$ ipython --no-banner

In [1]: import numpy as np

In [2]: np.set_printoptions(precision=1, suppress=True, linewidth=140)

In [3]: f = np.array([1, 3, 4, 9, 6, 3, 5, 8, 1])

In [4]: v = np.array([1, 0, 2])

In [5]: W0 = f[:, None] + v[None, :]

In [6]: W0
Out[6]: 
array([[ 2,  1,  3],
       [ 4,  3,  5],
       [ 5,  4,  6],
       [10,  9, 11],
       [ 7,  6,  8],
       [ 4,  3,  5],
       [ 6,  5,  7],
       [ 9,  8, 10],
       [ 2,  1,  3]])

In [7]: U, sig, vt = np.linalg.svd(W0)

In [8]: V = vt[:(sig > 1e-8).sum()]

In [9]: rng = np.random.default_rng(63)

In [10]: vec = W0[4] + -2 * W0[6] + rng.integers(2) * np.eye(3)[1]

In [11]: vec
Out[11]: array([-5., -4., -6.])

In [12]: np.linalg.matrix_rank(np.vstack([W0, vec]))
Out[12]: np.int64(2)

In [13]: np.round(np.linalg.norm(vec - V.T @ V @ vec), 1)
Out[13]: np.float64(0.0)

In [14]: np.diag(V.T @ V)
Out[14]: array([0.3, 0.8, 0.8])

In [15]: np.allclose(V.T @ V @ vec, vec)
Out[15]: True

In [16]: U, sig, vt = np.linalg.svd(W0, full_matrices=False)

In [17]: round(float(np.sqrt((sig ** 2).sum())), 1), round(float(np.linalg.norm(W0)), 1)
Out[17]: (31.8, 31.8)

In [18]: np.round(vt @ vt.T, 1) + 0
Out[18]: 
array([[1., 0., 0.],
       [0., 1., 0.],
       [0., 0., 1.]])

In [19]: sig.round(1) + 0
Out[19]: array([31.7,  1.9,  0. ])

In [20]: np.argsort(-np.linalg.norm(W0, axis=0).round(6), kind="stable")[:3]
Out[20]: array([2, 0, 1])

In [21]: def softmax(z):
    ...:     e = np.exp(z - z.max(axis=-1, keepdims=True))
    ...:     return e / e.sum(axis=-1, keepdims=True)
    ...: 

In [22]: softmax(W0[1])
Out[22]: array([0.2, 0.1, 0.7])

In [23]: softmax(W0[1] + 2)
Out[23]: array([0.2, 0.1, 0.7])

In [24]: att = W0 @ W0.T / np.sqrt(3)

In [25]: softmax(att)[1] @ W0
Out[25]: array([10.,  9., 11.])

In [26]: softmax(att).round(6).argmax(axis=1)
Out[26]: array([3, 3, 3, 3, 3, 3, 3, 3, 3])

In [27]: feats = np.loadtxt("mat.csv", delimiter=",")

In [28]: feats
Out[28]: 
array([[ 0.,  0.,  0.,  0.,  0.,  0.,  0.,  0.,  0.],
       [ 0., -1.,  0.,  0.,  0.,  0.,  0.,  0.,  0.],
       [ 0.,  0.,  0.,  0.,  0.,  0.,  0.,  0.,  0.],
       [ 0.,  0.,  0.,  0.,  0.,  0.,  0.,  0.,  0.],
       [ 0.,  0.,  0.,  0.,  0.,  0.,  1.,  0.,  0.],
       [ 0.,  0.,  0.,  0.,  0.,  0.,  0.,  0.,  0.],
       [ 1.,  0.,  0.,  0.,  0.,  0.,  0.,  0.,  0.],
       [ 0.,  0.,  0.,  0.,  0.,  0.,  0.,  0.,  2.],
       [ 0.,  0.,  0.,  0.,  0.,  1.,  0.,  0.,  0.]])

In [29]: U, sig, vt = np.linalg.svd(W0)

In [30]: np.argmax(sig[:-1] / (sig[1:] + 1e-6)) + 1
Out[30]: np.int64(2)

In [31]: other = U[:, :2] @ np.diag(sig[:2]) @ vt[:2]

In [32]: np.linalg.matrix_rank(other)
Out[32]: np.int64(2)

In [33]: round(np.linalg.norm(W0 - other) / np.linalg.norm(W0), 1)
Out[33]: np.float64(0.0)

In [34]: other
Out[34]: 
array([[ 2.,  1.,  3.],
       [ 4.,  3.,  5.],
       [ 5.,  4.,  6.],
       [10.,  9., 11.],
       [ 7.,  6.,  8.],
       [ 4.,  3.,  5.],
       [ 6.,  5.,  7.],
       [ 9.,  8., 10.],
       [ 2.,  1.,  3.]])

In [35]: m1 = np.load("x.npy")

In [36]: m1
Out[36]: 
array([[-12,  21, -27,   0,   0,   0],
       [-24,   0, -18,   0,   0,   0],
       [ -9,   6,   3,   0,   0,   0],
       [-16,  28, -36,  -4,   7,  -9],
       [-32,   0, -24,  -8,   0,  -6],
       [-12,   8,   4,  -3,   2,   1]])

In [37]: vec = np.array([-3, 0, 0, -1, -1, -2])

In [38]: rhs = m1 @ vec

In [39]: c, lr = np.zeros(6), 1 / np.linalg.norm(m1, 2) ** 2

In [40]: for i in range(20):
    ...:     c -= lr * m1.T @ (m1 @ c - rhs)
    ...:     if i % 5 == 0: print(i, round(np.linalg.norm(m1 @ c - rhs), 1))
    ...: 
0 59.7
5 28.7
10 17.2
15 13.1

In [41]: c.round(1) + 0
Out[41]: array([-2.9, -0.4, -0.5, -0.7,  0. , -0.3])

In [42]: round(float(np.linalg.cond(m1)), 1)
Out[42]: 38.9

In [43]: labels = rng.permutation(6)

In [44]: labels
Out[44]: array([2, 3, 5, 4, 0, 1])

In [45]: other = m1[labels][:, labels]

In [46]: other
Out[46]: 
array([[  3,   0,   0,   0,  -9,   6],
       [-36,  -4,  -9,   7, -16,  28],
       [  4,  -3,   1,   2, -12,   8],
       [-24,  -8,  -6,   0, -32,   0],
       [-27,   0,   0,   0, -12,  21],
       [-18,   0,   0,   0, -24,   0]])

In [47]: np.trace(other)
Out[47]: np.int64(-12)

In [48]: round(np.abs(np.linalg.eigvals(other)).max(), 1)
Out[48]: np.float64(24.5)

In [49]: np.sort(np.abs(np.linalg.eigvals(other)))
Out[49]: array([ 4.2,  8.2,  8.2, 12.5, 24.5, 24.5])

In [50]: other @ other
Out[50]: 
array([[  144,     0,     0,     0,   -63,  -171],
       [ -240,   -13,   -15,   -46,  -208,  -736],
       [  256,    -7,    16,   -19,  -112,  -304],
       [ 1056,    50,    66,   -68,   800, -1088],
       [ -135,     0,     0,     0,  -117,  -414],
       [  594,     0,     0,     0,   450,  -612]])

In [51]: arr = np.array([[-0.6, -0.5, -0.4, -0.6, -0.5],
    ...:     [1.5, -1.3, 1.3, 1.3, 2.0],
    ...:     [-0.4, -0.6, -0.6, -0.5, 0.2],
    ...:     [-1.0, -0.6, -0.9, 0.0, -3.0],
    ...:     [-0.9, 0.7, 1.0, 0.2, 1.6],
    ...:     [-0.4, -0.5, -2.3, 2.0, 1.0],
    ...:     [0.0, -1.9, -1.0, -0.5, 0.0],
    ...:     [0.0, 1.4, 0.6, 0.7, -0.4],
    ...:     [-0.7, -0.3, -0.3, 1.1, -0.4],
    ...:     [0.5, 0.0, -0.9, 0.3, 0.0],
    ...:     [0.2, -0.3, -0.9, 1.9, -1.7],
    ...:     [-1.1, -0.3, -0.6, 0.6, 0.5],
    ...:     [-0.4, 1.1, -0.3, 0.8, -0.3],
    ...:     [-1.2, -1.8, -0.8, -0.8, 2.3]])

In [52]: arr[6] *= 20

In [53]: arr
Out[53]: 
array([[ -0.6,  -0.5,  -0.4,  -0.6,  -0.5],
       [  1.5,  -1.3,   1.3,   1.3,   2. ],
       [ -0.4,  -0.6,  -0.6,  -0.5,   0.2],
       [ -1. ,  -0.6,  -0.9,   0. ,  -3. ],
       [ -0.9,   0.7,   1. ,   0.2,   1.6],
       [ -0.4,  -0.5,  -2.3,   2. ,   1. ],
       [  0. , -38. , -20. , -10. ,   0. ],
       [  0. ,   1.4,   0.6,   0.7,  -0.4],
       [ -0.7,  -0.3,  -0.3,   1.1,  -0.4],
       [  0.5,   0. ,  -0.9,   0.3,   0. ],
       [  0.2,  -0.3,  -0.9,   1.9,  -1.7],
       [ -1.1,  -0.3,  -0.6,   0.6,   0.5],
       [ -0.4,   1.1,  -0.3,   0.8,  -0.3],
       [ -1.2,  -1.8,  -0.8,  -0.8,   2.3]])

In [54]: proj = arr @ np.linalg.solve(arr.T @ arr, arr.T)

In [55]: np.allclose(proj @ proj, proj)
Out[55]: True

In [56]: np.round(proj @ arr[:, 0], 1) + 0
Out[56]: array([-0.6,  1.5, -0.4, -1. , -0.9, -0.4,  0. ,  0. , -0.7,  0.5,  0.2, -1.1, -0.4, -1.2])

In [57]: round(float(np.trace(proj)), 1)
Out[57]: 5.0

In [58]: np.round(np.diag(proj), 1) + 0
Out[58]: array([0.1, 0.8, 0. , 0.5, 0.3, 0.7, 1. , 0. , 0.3, 0.2, 0.4, 0.2, 0.1, 0.4])
